>>> import numpy as np
>>> np.set_printoptions(precision=2, suppress=True, linewidth=160, sign=" ")
>>> def rnd(a):
...     return np.round(a, 2) + 0
... 
>>> m1 = np.load("layer12.npy")
>>> m1
array([[ 2. ,  1.8,  1.6, -1.5,  1.2, -0.3,  0.7,  1.8, -0.7],
       [-4. , -1.3,  0.2, -0.8, -0.1,  0.3, -0.7,  1.2, -0.8],
       [-5. , -1.5, -0.4, -0.8,  0.7, -0.3, -0.4,  0.3,  1.5],
       [-4.5,  0. ,  1.7,  0.5,  0.7, -2. , -1.2, -0.6,  0.3],
       [-2. ,  0.3,  0. ,  1.2, -0.7, -0.1,  0.8, -1.8, -0.4],
       [-3. ,  0.2, -3. , -1. ,  0.9,  1.3,  1.7,  0.7, -0.2],
       [ 3.5, -0.4,  1.1,  0.7,  0.6,  0. , -0.4,  0. ,  1.5],
       [ 1.5,  1.2, -0.8,  0.8,  1.5, -1. , -1.7,  0.4,  1.8],
       [ 3. ,  1.9, -0.2, -1.9, -0.6, -0.2, -1.7,  0.6, -2. ]])
>>> out = m1 / np.linalg.norm(m1, axis=1, keepdims=True)
>>> cov = out @ out.T
>>> rnd(cov[5])
array([-0.27,  0.53,  0.58,  0.13,  0.27,  1.  , -0.73, -0.29, -0.37])
>>> np.argwhere(np.triu(np.abs(cov) > 0.95, 1))
array([], shape=(0, 2), dtype=int64)
>>> out = np.array([[2, 0, 2],
...     [0, 1, 2],
...     [1, 0, 0],
...     [1, 0, 2],
...     [0, 2, 0],
...     [0, 1, 1],
...     [2, 2, 1],
...     [1, 2, 2],
...     [0, 1, 1]])
>>> np.vstack([m1, out.T]).shape
(12, 9)
>>> np.linalg.matrix_rank(np.vstack([m1, out.T]))
np.int64(9)
>>> rnd(np.einsum("ij,ij->i", m1, m1))
array([ 17.8 ,  21.04,  31.13,  29.77,  10.07,  24.96,  16.88,  14.51,  23.91])
>>> x = np.array([1, 3, 4, 1, 4, 1, 4, 3, 1])
>>> rnd((m1 * x).sum(axis=1))
array([24.3, -8. , -8.6, -2.7, -5.4, -1.8,  9.7,  3.9, -3.6])
>>> np.sign((m1 @ x).round(6))
array([ 1., -1., -1., -1., -1., -1.,  1.,  1., -1.])
>>> m1 @ np.eye(9)[7]
array([ 1.8,  1.2,  0.3, -0.6, -1.8,  0.7,  0. ,  0.4,  0.6])
>>> rnd(m1 @ np.ones(9))
array([ 6.6, -6. , -5.9, -5.1, -2.7, -2.4,  6.6,  3.7, -1.1])
>>> rnd(m1 @ (2 * x))
array([ 48.6, -16. , -17.2,  -5.4, -10.8,  -3.6,  19.4,   7.8,  -7.2])
>>> rnd(np.einsum("ij,j->i", m1, x))
array([24.3, -8. , -8.6, -2.7, -5.4, -1.8,  9.7,  3.9, -3.6])
>>> u, v = m1[7], m1[6]
>>> u @ v
np.float64(8.73)
>>> pr = (u @ v) / (u @ u) * u
>>> rnd(pr)
array([ 0.9 ,  0.72, -0.48,  0.48,  0.9 , -0.6 , -1.02,  0.24,  1.08])
>>> rnd(np.linalg.norm(u + v) ** 2 + np.linalg.norm(u - v) ** 2)
np.float64(62.78)
>>> rnd(v - pr)
array([ 2.6 , -1.12,  1.58,  0.22, -0.3 ,  0.6 ,  0.62, -0.24,  0.42])
>>> rnd((v - pr) @ u)
np.float64(0.0)
>>> K = np.load("block4.npy")
>>> K
array([[-2.35,  3.43, -2.55,  3.08,  3.01,  6.38, -1.42,  1.99,  0.04],
       [-2.59,  2.86, -3.7 ,  3.57,  1.8 ,  6.54, -1.15,  1.59, -1.82],
       [-3.11,  5.26,  3.76,  2.18, -4.88, -4.79, -2.71,  1.51,  1.48],
       [-4.2 ,  4.27, -3.49,  4.12,  0.98,  6.35, -3.81,  4.01, -0.3 ],
       [-3.21,  2.02, -1.75,  4.29,  2.06,  7.04, -0.2 ,  2.3 ,  0.48],
       [-5.  ,  3.65, -3.45,  3.41,  5.13,  5.4 , -1.37,  3.57, -1.95],
       [-2.64,  2.76, -3.56,  3.71,  1.54,  6.38, -2.11,  2.95, -1.74],
       [-5.06,  1.14, -4.55,  2.83,  1.02,  6.23, -3.31,  3.56,  0.15],
       [-2.65,  3.79,  4.03,  2.9 , -5.62, -2.77, -3.58,  3.51,  0.21],
       [-3.69,  5.58,  4.44,  3.19, -4.51, -3.31, -3.65,  1.77, -0.08],
       [-4.04,  2.62,  3.18,  4.16, -5.25, -2.82, -3.41,  2.42,  0.06],
       [-4.6 ,  2.96, -2.46,  2.55,  2.11,  5.77, -0.71,  3.63, -1.62],
       [-1.37,  3.85,  2.5 ,  3.09, -7.48, -3.11, -2.7 ,  2.23, -1.45],
       [-2.5 ,  1.89, -2.94,  3.78,  2.38,  4.9 , -0.05,  3.46,  0.47],
       [-4.61,  4.55,  1.95,  3.88, -4.16, -4.51, -4.04,  2.85, -0.63],
       [-2.32,  2.83, -2.21,  3.87,  2.15,  5.68, -0.93,  3.7 ,  0.67],
       [-2.67,  3.09,  3.33,  4.24, -4.69, -1.79, -3.74,  3.52, -1.11],
       [-1.61,  1.71, -3.  ,  5.73,  3.18,  6.15, -0.72,  2.57, -1.47],
       [-1.98,  5.19,  5.32,  5.53, -4.41, -1.25, -2.84,  0.98,  1.64],
       [-2.99,  3.88,  4.4 ,  3.95, -4.13, -4.81, -4.93,  2.79,  0.89],
       [-5.67,  2.23, -1.51,  3.08,  2.75,  7.05, -1.57,  2.75, -2.21],
       [-2.98,  1.72, -2.38,  2.25,  2.51,  7.72,  0.52,  3.79, -0.61],
       [-3.2 ,  2.99,  2.87,  3.43, -4.6 , -2.24, -1.04,  1.24,  0.54],
       [-4.25,  3.51,  4.74,  4.69, -4.75, -2.36, -3.46,  2.51, -0.32]])
>>> q, V = np.linalg.qr(K[:, :1])[0], np.linalg.qr(K[:, 1:])[0]
>>> sig = np.linalg.svd(q.T @ V, compute_uv=False)
>>> rnd(np.linalg.norm(q @ q.T - V @ V.T, 2))
np.float64(1.0)
>>> rnd(np.degrees(np.arccos(sig.clip(0, 1))))
array([ 17.22])
>>> out = np.c_[K[:, :8] @ np.array([[3, 2, 4, 0, 0, 1, 0, 0],
...     [1, 0, 5, 4, 0, 3, 5, 1],
...     [4, 4, 2, 5, 5, 1, 5, 4],
...     [1, 0, 3, 5, 4, 1, 1, 4],
...     [5, 0, 5, 5, 4, 0, 2, 2],
...     [4, 1, 3, 2, 3, 4, 3, 0],
...     [1, 5, 4, 5, 3, 5, 2, 2],
...     [5, 0, 5, 2, 3, 5, 0, 0]]), np.array([2, 3, 3, 1, 4, 4, 3, 3, 4, 2, 3, 3, 5, 3, 3, 0, 0, 4, 2, 3, 1, 0, 2, 2])]
>>> rnd(out)
array([[ 38.36, -15.62,  50.35,  41.06,  32.46,  36.84,  29.8 ,   8.73,   2.  ],
       [ 25.82, -19.19,  39.22,  30.3 ,  23.92,  34.22,  20.29,   3.64,   3.  ],
       [-25.57,  -9.52, -14.14,   6.23,  -9.97,  -6.55,  17.73,  13.84,   3.  ],
       [ 28.37, -35.06,  38.69,  26.8 ,  22.6 ,  35.64,  21.41,   1.13,   1.  ],
       [ 39.44,  -7.38,  48.75,  48.76,  44.07,  44.05,  30.48,  15.9 ,   4.  ],
       [ 41.99, -25.25,  55.8 ,  51.14,  39.71,  38.51,  28.13,  11.01,   4.  ],
       [ 30.17, -23.69,  40.4 ,  27.6 ,  24.86,  35.51,  17.71,   2.22,   3.  ],
       [ 15.1 , -38.64,  13.2 ,   4.09,  12.09,  22.81,  -0.11, -10.32,   3.  ],
       [-10.35,  -9.85,  -8.07,   5.29,   0.75,   4.22,  15.29,  13.11,   4.  ],
       [-15.13, -11.18,  -6.64,  16.59,   1.35,  -1.96,  27.04,  19.78,   2.  ],
       [-21.46, -15.23, -20.47,   3.08,   0.11,  -5.07,   7.38,  14.66,   3.  ],
       [ 32.94, -16.82,  42.3 ,  38.09,  32.41,  42.05,  25.16,   6.12,   3.  ],
       [-28.56,  -9.35, -18.34,  -9.31, -15.8 ,   0.98,   5.15,   5.85,   5.  ],
       [ 35.16, -12.11,  48.61,  40.13,  34.87,  40.66,  17.89,   9.91,   3.  ],
       [-26.23, -26.13, -16.39,   3.03,  -8.47,  -9.12,   6.45,  11.47,   3.  ],
       [ 41.94, -12.45,  54.63,  44.48,  38.38,  44.4 ,  26.45,  11.91,   0.  ],
       [ -4.11, -12.51,  -2.03,  11.52,   8.82,   5.91,  14.11,  16.51,   0.  ],
       [ 43.24, -12.67,  57.62,  50.23,  44.64,  40.1 ,  22.65,  17.55,   4.  ],
       [  1.07,   1.87,  13.  ,  38.22,  21.75,  10.14,  39.83,  34.09,   2.  ],
       [-14.41, -17.84, -12.76,   7.93,   0.43, -12.94,  12.8 ,  19.16,   3.  ],
       [ 36.39, -18.18,  37.06,  42.27,  40.46,  36.69,  30.19,  10.87,   1.  ],
       [ 48.41,  -5.16,  55.41,  44.4 ,  43.23,  54.48,  28.17,   7.26,   0.  ],
       [-18.5 ,  -2.36,  -9.5 ,  13.26,   3.55,   4.11,  14.73,  16.91,   2.  ],
       [ -9.69,  -9.2 ,  -8.02,  20.44,  13.53,   1.52,  22.44,  24.81,   2.  ]])
>>> np.linalg.matrix_rank(np.c_[K, out])
np.int64(10)
>>> rnd(np.linalg.norm(out - K @ np.linalg.lstsq(K, out)[0], axis=0))
array([ 0.  ,  0.  ,  0.  ,  0.  ,  0.  ,  0.  ,  0.  ,  0.  ,  5.81])
>>> out = m1 / np.sqrt((m1 ** 2).mean(axis=1, keepdims=True))
>>> rnd(out[1])
array([-2.62, -0.85,  0.13, -0.52, -0.07,  0.2 , -0.46,  0.78, -0.52])
>>> np.linalg.matrix_rank(out) == np.linalg.matrix_rank(m1)
np.True_
>>> lab = K[:, 1] > np.median(K[:, 1])
>>> u = K[lab].mean(axis=0) - K[~lab].mean(axis=0)
>>> np.argsort(-np.abs(u).round(6), kind="stable")
array([ 5,  4,  2,  6,  1,  8,  7,  0,  3])
>>> K @ K
Traceback (most recent call last):
  File "<python-input-43>", line 1, in <module>
    K @ K
    ~~^~~
ValueError: matmul: Input operand 1 has a mismatch in its core dimension 0, with gufunc signature (n?,k),(k,m?)->(n?,m?) (size 24 is different from 9)
>>> cov = K.T @ K
>>> rnd(np.linalg.svd(K, compute_uv=False) ** 2)
array([ 1288.81,  1138.1 ,    43.84,    33.01,    22.88,    19.29,    17.43,    12.28,    10.39])
>>> rnd(np.linalg.eigvalsh(cov)[::-1])
array([ 1288.81,  1138.1 ,    43.84,    33.01,    22.88,    19.29,    17.43,    12.28,    10.39])
>>> u = np.array([-2, 5, -1, -3, -5, 1, -3, -2, -2, -3, -3])
>>> v = np.array([-1, -2, 2, -2, 2, -2, 3, 1, -1, -3])
>>> F = np.outer(u, v)
>>> F
array([[  2,   4,  -4,   4,  -4,   4,  -6,  -2,   2,   6],
       [ -5, -10,  10, -10,  10, -10,  15,   5,  -5, -15],
       [  1,   2,  -2,   2,  -2,   2,  -3,  -1,   1,   3],
       [  3,   6,  -6,   6,  -6,   6,  -9,  -3,   3,   9],
       [  5,  10, -10,  10, -10,  10, -15,  -5,   5,  15],
       [ -1,  -2,   2,  -2,   2,  -2,   3,   1,  -1,  -3],
       [  3,   6,  -6,   6,  -6,   6,  -9,  -3,   3,   9],
       [  2,   4,  -4,   4,  -4,   4,  -6,  -2,   2,   6],
       [  2,   4,  -4,   4,  -4,   4,  -6,  -2,   2,   6],
       [  3,   6,  -6,   6,  -6,   6,  -9,  -3,   3,   9],
       [  3,   6,  -6,   6,  -6,   6,  -9,  -3,   3,   9]])
>>> # columns 1 and 3 are equal
>>> r = np.linalg.matrix_rank(F)
>>> r
np.int64(1)
>>> null = np.linalg.svd(F)[2][r:].T
>>> np.allclose(F @ null, 0)
True
>>> [int(np.linalg.matrix_rank(F[:, :j + 1])) for j in range(10)]
[1, 1, 1, 1, 1, 1, 1, 1, 1, 1]
>>> rnd(null @ null.T)
array([[ 0.98, -0.05,  0.05, -0.05,  0.05, -0.05,  0.07,  0.02, -0.02, -0.07],
       [-0.05,  0.9 ,  0.1 , -0.1 ,  0.1 , -0.1 ,  0.15,  0.05, -0.05, -0.15],
       [ 0.05,  0.1 ,  0.9 ,  0.1 , -0.1 ,  0.1 , -0.15, -0.05,  0.05,  0.15],
       [-0.05, -0.1 ,  0.1 ,  0.9 ,  0.1 , -0.1 ,  0.15,  0.05, -0.05, -0.15],
       [ 0.05,  0.1 , -0.1 ,  0.1 ,  0.9 ,  0.1 , -0.15, -0.05,  0.05,  0.15],
       [-0.05, -0.1 ,  0.1 , -0.1 ,  0.1 ,  0.9 ,  0.15,  0.05, -0.05, -0.15],
       [ 0.07,  0.15, -0.15,  0.15, -0.15,  0.15,  0.78, -0.07,  0.07,  0.22],
       [ 0.02,  0.05, -0.05,  0.05, -0.05,  0.05, -0.07,  0.98,  0.02,  0.07],
       [-0.02, -0.05,  0.05, -0.05,  0.05, -0.05,  0.07,  0.02,  0.98, -0.07],
       [-0.07, -0.15,  0.15, -0.15,  0.15, -0.15,  0.22,  0.07, -0.07,  0.78]])
>>> np.linalg.matrix_rank(F.T @ F), np.linalg.matrix_rank(F @ F.T)
(np.int64(1), np.int64(1))
>>> [int(np.linalg.matrix_rank(F[:i])) for i in range(1, len(F) + 1)]
[1, 1, 1, 1, 1, 1, 1, 1, 1, 1, 1]
